% ipython --no-banner

In [1]: import numpy as np

In [2]: np.set_printoptions(precision=2, suppress=True, linewidth=200)

In [3]: q, _ = np.linalg.qr(np.array([[-0.7, -1.6, 0.8, -0.1, -1.2, -0.2, 0.7, 0.6, 0.4],
   ...:     [1.8, 0.4, 0.1, -0.4, -0.3, -1.6, 1.1, 0.0, -1.1],
   ...:     [-1.4, 0.1, -1.1, 2.1, 1.1, 0.5, -0.9, 0.0, 0.5],
   ...:     [0.9, -0.1, 0.0, 1.5, -0.6, -1.7, 0.5, 1.3, -0.7],
   ...:     [1.0, 0.4, -1.0, -1.5, 0.3, 1.8, 1.3, 0.1, -2.6],
   ...:     [-1.9, -1.3, 0.5, -0.1, 1.1, 1.1, 0.8, -0.6, 0.8],
   ...:     [0.8, 1.4, 0.3, 0.0, -0.7, 0.1, -1.1, -0.3, -0.2],
   ...:     [0.2, -1.5, -1.3, 0.8, -0.8, -1.0, -0.2, 1.2, -0.6],
   ...:     [0.7, -0.1, 1.0, 0.8, -0.3, 0.5, 0.6, 0.1, -1.5]]))

In [4]: arr = 5 * q

In [5]: print(arr.round(2) + 0)
[[-1.   -2.54  1.6   0.31 -2.39 -0.73  2.42  1.38  0.94]
 [ 2.57 -0.71  0.23 -0.02  1.79  2.05  0.8   3.13 -0.08]
 [-2.    1.36 -2.27 -2.6   0.58 -0.77  1.34  1.95  0.84]
 [ 1.28 -0.94  0.   -2.72  0.33  0.58  2.43 -2.52 -1.54]
 [ 1.43 -0.05 -2.04  2.42  0.96 -2.81  1.97 -0.24 -0.42]
 [-2.71 -0.96  0.98  0.77  2.24 -0.06  0.23  0.56 -3.13]
 [ 1.14  2.06  0.66 -0.54 -2.47 -1.03 -0.16  1.53 -3.03]
 [ 0.29 -3.09 -2.72 -0.73 -1.05 -0.21 -2.17  0.51 -1.15]
 [ 1.   -0.78  2.06 -1.87  1.58 -3.21 -1.46  0.43  0.73]]

In [6]: A2 = np.linalg.inv(arr)

In [7]: print((np.abs(A2) > 1e-9).astype(int))
[[1 1 1 1 1 1 1 1 1]
 [1 1 1 1 1 1 1 1 1]
 [1 1 1 1 1 1 1 1 1]
 [1 1 1 1 1 1 1 1 1]
 [1 1 1 1 1 1 1 1 1]
 [1 1 1 1 1 1 1 1 1]
 [1 1 1 1 1 1 1 1 1]
 [1 1 1 1 1 1 1 1 1]
 [1 1 1 1 1 1 1 1 1]]

In [8]: print(A2.round(2) + 0)
[[-0.04  0.1  -0.08  0.05  0.06 -0.11  0.05  0.01  0.04]
 [-0.1  -0.03  0.05 -0.04  0.   -0.04  0.08 -0.12 -0.03]
 [ 0.06  0.01 -0.09  0.   -0.08  0.04  0.03 -0.11  0.08]
 [ 0.01  0.   -0.1  -0.11  0.1   0.03 -0.02 -0.03 -0.07]
 [-0.1   0.07  0.02  0.01  0.04  0.09 -0.1  -0.04  0.06]
 [-0.03  0.08 -0.03  0.02 -0.11  0.   -0.04 -0.01 -0.13]
 [ 0.1   0.03  0.05  0.1   0.08  0.01 -0.01 -0.09 -0.06]
 [ 0.06  0.13  0.08 -0.1  -0.01  0.02  0.06  0.02  0.02]
 [ 0.04  0.    0.03 -0.06 -0.02 -0.13 -0.12 -0.05  0.03]]

In [9]: print(np.round(arr @ A2, 2) + 0)
[[1. 0. 0. 0. 0. 0. 0. 0. 0.]
 [0. 1. 0. 0. 0. 0. 0. 0. 0.]
 [0. 0. 1. 0. 0. 0. 0. 0. 0.]
 [0. 0. 0. 1. 0. 0. 0. 0. 0.]
 [0. 0. 0. 0. 1. 0. 0. 0. 0.]
 [0. 0. 0. 0. 0. 1. 0. 0. 0.]
 [0. 0. 0. 0. 0. 0. 1. 0. 0.]
 [0. 0. 0. 0. 0. 0. 0. 1. 0.]
 [0. 0. 0. 0. 0. 0. 0. 0. 1.]]

In [10]: print(round(float(np.linalg.cond(arr)), 2))
1.0

In [11]: print(np.allclose(A2, arr.T))
False

In [12]: T = np.stack([A2, -1 * A2, A2[::-1]])

In [13]: print(np.einsum("bij,cij->bc", T, T))
[[ 0.36 -0.36  0.04]
 [-0.36  0.36 -0.04]
 [ 0.04 -0.04  0.36]]

In [14]: print(np.linalg.matrix_rank(T.reshape(3, -1)))
2

In [15]: print(np.round(T.sum(axis=0), 2) + 0)
[[ 0.04  0.    0.03 -0.06 -0.02 -0.13 -0.12 -0.05  0.03]
 [ 0.06  0.13  0.08 -0.1  -0.01  0.02  0.06  0.02  0.02]
 [ 0.1   0.03  0.05  0.1   0.08  0.01 -0.01 -0.09 -0.06]
 [-0.03  0.08 -0.03  0.02 -0.11  0.   -0.04 -0.01 -0.13]
 [-0.1   0.07  0.02  0.01  0.04  0.09 -0.1  -0.04  0.06]
 [ 0.01  0.   -0.1  -0.11  0.1   0.03 -0.02 -0.03 -0.07]
 [ 0.06  0.01 -0.09  0.   -0.08  0.04  0.03 -0.11  0.08]
 [-0.1  -0.03  0.05 -0.04  0.   -0.04  0.08 -0.12 -0.03]
 [-0.04  0.1  -0.08  0.05  0.06 -0.11  0.05  0.01  0.04]]

In [16]: A2 = np.array([[-1, -1], [0, 1]])

In [17]: basis = np.array([[-3, 2, -3], [1, 3, -2], [0, 1, 3]])

In [18]: mat = np.kron(A2, basis)

In [19]: print(mat)
[[ 3 -2  3  3 -2  3]
 [-1 -3  2 -1 -3  2]
 [ 0 -1 -3  0 -1 -3]
 [ 0  0  0 -3  2 -3]
 [ 0  0  0  1  3 -2]
 [ 0  0  0  0  1  3]]

In [20]: x = np.array([0, 2, 1, 0, 1, 0])

In [21]: y = mat @ x

In [22]: print(y)
[-3 -7 -6  2  3  1]

In [23]: print(np.round(np.linalg.solve(mat, -3 * y), 2) + 0)
[ 0. -6. -3.  0. -3.  0.]

In [24]: print(np.round(np.linalg.solve(mat, y), 2) + 0)
[0. 2. 1. 0. 1. 0.]

In [25]: print(np.round(np.linalg.solve(mat, mat[:, 1]), 2) + 0)
[0. 1. 0. 0. 0. 0.]

In [26]: print(np.round(np.linalg.solve(mat, y + mat[:, 5]), 2) + 0)
[0. 2. 1. 0. 1. 1.]

In [27]: def softmax(z):
    ...:     e = np.exp(z - z.max(axis=-1, keepdims=True))
    ...:     return e / e.sum(axis=-1, keepdims=True)
    ...: 

In [28]: print(softmax(mat).sum(axis=1))
[1. 1. 1. 1. 1. 1.]

In [29]: print(np.round(softmax(mat[0]), 2) + 0)
[0.25 0.   0.25 0.25 0.   0.25]

In [30]: S = mat @ mat.T / np.sqrt(6)

In [31]: print(softmax(S).round(6).argmax(axis=1))
[0 1 2 3 4 5]

In [32]: print(np.round(softmax(S + np.triu(np.full(S.shape, -np.inf), 1)), 2) + 0)
[[1.   0.   0.   0.   0.   0.  ]
 [0.02 0.98 0.   0.   0.   0.  ]
 [0.   0.   1.   0.   0.   0.  ]
 [0.   0.   0.   1.   0.   0.  ]
 [0.   0.   0.01 0.11 0.88 0.  ]
 [0.22 0.04 0.   0.   0.   0.74]]

In [33]: print(np.round(softmax(S), 2) + 0)
[[1.   0.   0.   0.   0.   0.  ]
 [0.02 0.98 0.   0.   0.   0.  ]
 [0.   0.   0.99 0.   0.   0.  ]
 [0.   0.   0.   0.99 0.   0.  ]
 [0.   0.   0.01 0.11 0.88 0.  ]
 [0.22 0.04 0.   0.   0.   0.74]]

In [34]: x = np.array([-9, -9, -7, 1, 3, -1])

In [35]: y = mat @ x

In [36]: c, lr = np.zeros(6), 1 / np.linalg.norm(mat, 2) ** 2

In [37]: for i in range(150):
    ...:     c -= lr * mat.T @ (mat @ c - y)
    ...:     if i % 50 == 0: print(i, round(np.linalg.norm(mat @ c - y), 2))
    ...: 
0 30.09
50 2.62
100 0.29

In [38]: print(round(np.linalg.cond(mat), 2))
5.72

In [39]: u = np.array([1, -1, 0])

In [40]: print(np.polyval(u, mat[0]))
[6 6 6 6 6 6]

In [41]: print(np.array([np.convolve(row, u, "same") for row in mat]))
[[-5  5  0 -5  5 -3]
 [-2  5 -3 -2  5 -2]
 [-1 -2  3 -1 -2  3]
 [ 0  0 -3  5 -5  3]
 [ 0  0  1  2 -5  2]
 [ 0  0  0  1  2 -3]]

In [42]: print(np.correlate(mat[0], mat[3], "full"))
[ -9  12 -22   3   3 -22  12  -9   0   0   0]

In [43]: X = np.loadtxt("m.csv", delimiter=",")

In [44]: print(X)
[[  1.  -1.   1.  -1.]
 [  1.   0.   0.   0.]
 [  1.   1.   1.   1.]
 [  1.   2.   4.   8.]
 [  1.   3.   9.  27.]
 [  1.   4.  16.  64.]
 [  1.   5.  25. 125.]
 [  1.   6.  36. 216.]
 [  1.   7.  49. 343.]]

In [45]: left, sv, vt = np.linalg.svd(X)

In [46]: print(np.argmax(sv[:-1] / (sv[1:] + 1e-6)) + 1)
1

In [47]: A2 = left[:, :1] @ np.diag(sv[:1]) @ vt[:1]

In [48]: print(np.linalg.matrix_rank(X, rtol=0.05))
1

In [49]: print(np.round(np.linalg.norm(X - A2) / np.linalg.norm(X), 2))
0.03

In [50]: print(round(float(np.linalg.norm(X - A2, 2)), 2), round(sv[1], 2))
11.98 11.98

In [51]: x = np.array([-5, 0, -1, 2])

In [52]: print(X @ x)
[ -8.  -5.  -4.   7.  40. 107. 220. 391. 632.]

In [53]: print(X @ np.ones(4))
[  0.   1.   4.  15.  40.  85. 156. 259. 400.]

In [54]: print(np.linalg.norm(X @ x) <= np.linalg.norm(X, 2) * np.linalg.norm(x) + 1e-9)
True

In [55]: print(np.sign((X @ x).round(6)))
[-1. -1. -1.  1.  1.  1.  1.  1.  1.]

In [56]: print(X @ np.eye(4)[0])
[1. 1. 1. 1. 1. 1. 1. 1. 1.]

In [57]: hat = X @ np.linalg.solve(X.T @ X, X.T)

In [58]: print(np.diag(hat))
[0.86 0.33 0.37 0.31 0.26 0.31 0.37 0.33 0.86]

In [59]: print(np.round(hat @ X[:, 1], 2) + 0)
[-1.  0.  1.  2.  3.  4.  5.  6.  7.]

In [60]: print(np.round(np.linalg.eigvalsh(hat), 2) + 0)
[0. 0. 0. 0. 0. 1. 1. 1. 1.]

In [61]: print(np.round(softmax(X[8]), 2) + 0)
[0. 0. 0. 1.]

In [62]: S = X @ X.T / np.sqrt(4)

In [63]: print(softmax(S)[8] @ X)
[  1.   7.  49. 343.]

In [64]: print(np.round(softmax(S + np.triu(np.full(S.shape, -np.inf), 1)), 2) + 0)
[[1.   0.   0.   0.   0.   0.   0.   0.   0.  ]
 [0.5  0.5  0.   0.   0.   0.   0.   0.   0.  ]
 [0.1  0.16 0.74 0.   0.   0.   0.   0.   0.  ]
 [0.   0.   0.   1.   0.   0.   0.   0.   0.  ]
 [0.   0.   0.   0.   1.   0.   0.   0.   0.  ]
 [0.   0.   0.   0.   0.   1.   0.   0.   0.  ]
 [0.   0.   0.   0.   0.   0.   1.   0.   0.  ]
 [0.   0.   0.   0.   0.   0.   0.   1.   0.  ]
 [0.   0.   0.   0.   0.   0.   0.   0.   1.  ]]

In [65]: print(softmax(S).round(6).argmax(axis=1))
[0 0 8 8 8 8 8 8 8]

In [66]: A2 = np.array([[1, 2], [1, -2], [0, -1], [1, -3]])

In [67]: print(A2.T @ X.T)
[[   -1.     1.     3.    11.    31.    69.   131.   223.   351.]
 [    6.     2.    -4.   -30.   -94.  -214.  -408.  -694. -1090.]]

In [68]: print(np.einsum("ik,kj->ji", X, A2))
[[   -1.     1.     3.    11.    31.    69.   131.   223.   351.]
 [    6.     2.    -4.   -30.   -94.  -214.  -408.  -694. -1090.]]

In [69]: print(np.einsum("ij->j", X))
[  9.  27. 141. 783.]

In [70]: print(np.vstack([X, A2.T]).shape)
(11, 4)

In [71]: J = np.load("case13.npy")

In [72]: print(J)
[[-2  0 -2 -2 -4 -2 -2]
 [-1 -4 -5 -1 -4 -5 -1]
 [ 1 -2 -1  1  1 -1  1]
 [-3  0 -3 -3 -6 -3 -3]
 [-1 -4 -5 -1 -4 -5 -1]
 [-3 -6 -9 -3 -9 -9 -3]
 [ 0  2  2  0  1  2  0]
 [-2  4  2 -2 -2  2 -2]
 [-2 -6 -8 -2 -7 -8 -2]
 [ 0  6  6  0  3  6  0]
 [ 0  4  4  0  2  4  0]
 [ 0 -2 -2  0 -1 -2  0]
 [-3  0 -3 -3 -6 -3 -3]
 [-3 -2 -5 -3 -7 -5 -3]]

In [73]: Xc = J - J.mean(axis=0)

In [74]: left, sv, vt = np.linalg.svd(Xc, full_matrices=False)

In [75]: print(np.round((sv ** 2).sum() ** 2 / (sv ** 4).sum(), 2))
1.24

In [76]: print(np.abs(vt[0]).argmax())
2

In [77]: print(np.searchsorted(np.cumsum(sv ** 2) / (sv ** 2).sum(), 0.9) + 1)
2

In [78]: print(vt[0] * np.sign(vt[0, np.abs(vt[0]).argmax()]))
[0.11 0.43 0.54 0.11 0.44 0.54 0.11]

In [79]: print(np.abs(left[:, 0]).argmax())
9

In [80]: print(np.linalg.matrix_rank(Xc))
2

In [81]: print(sv.round(2) + 0)
[28.93 10.01  0.    0.    0.    0.    0.  ]

In [82]: E = np.loadtxt("sample17.csv", delimiter=",")

In [83]: print(E)
[[ 0.74 -0.3  -0.33 -0.09 -0.3  -0.09 -0.26 -0.3 ]
 [-0.3   0.67 -0.37 -0.1  -0.33 -0.1  -0.3  -0.33]
 [-0.33 -0.37  0.58 -0.11 -0.37 -0.11 -0.33 -0.37]
 [-0.09 -0.1  -0.11  0.97 -0.1  -0.03 -0.09 -0.1 ]
 [-0.3  -0.33 -0.37 -0.1   0.67 -0.1  -0.3  -0.33]
 [-0.09 -0.1  -0.11 -0.03 -0.1   0.97 -0.09 -0.1 ]
 [-0.26 -0.3  -0.33 -0.09 -0.3  -0.09  0.74 -0.3 ]
 [-0.3  -0.33 -0.37 -0.1  -0.33 -0.1  -0.3   0.67]]

In [84]: x = np.array([3, 3, 0, 3, 2, 3, 2, 0])

In [85]: print(np.round(E.T @ (E @ x), 2) + 0)
[3. 3. 0. 3. 2. 3. 2. 0.]

In [86]: print(round(np.linalg.det(E), 2))
-1.0

In [87]: print(np.sort(np.abs(np.degrees(np.angle(np.linalg.eigvals(E))))))
[  0.   0.   0.   0.   0.   0.   0. 180.]

In [88]: W = np.array([[-1, 2, 0, 2],
    ...:     [0, 1, 2, -2],
    ...:     [2, -1, -1, 2],
    ...:     [-3, 3, 0, 0],
    ...:     [3, 3, 1, 3],
    ...:     [2, 3, -1, -2],
    ...:     [3, -1, -1, 2],
    ...:     [-3, 0, 3, -3]])

In [89]: c = np.array([2, -1, -3, 5])

In [90]: act = np.maximum(E @ W + c, 0)

In [91]: print((act > 0).mean(axis=0))
[0.62 0.38 0.   1.  ]

In [92]: print((act > 0).astype(int))
[[0 0 0 1]
 [1 0 0 1]
 [1 0 0 1]
 [0 1 0 1]
 [1 1 0 1]
 [1 1 0 1]
 [1 0 0 1]
 [0 0 0 1]]

In [93]: basis = np.array([[-2, 0], [2, -1], [2, 2], [0, -1]])

In [94]: print((act @ basis).round(6).argmax(axis=1))
[0 0 0 0 1 1 1 0]
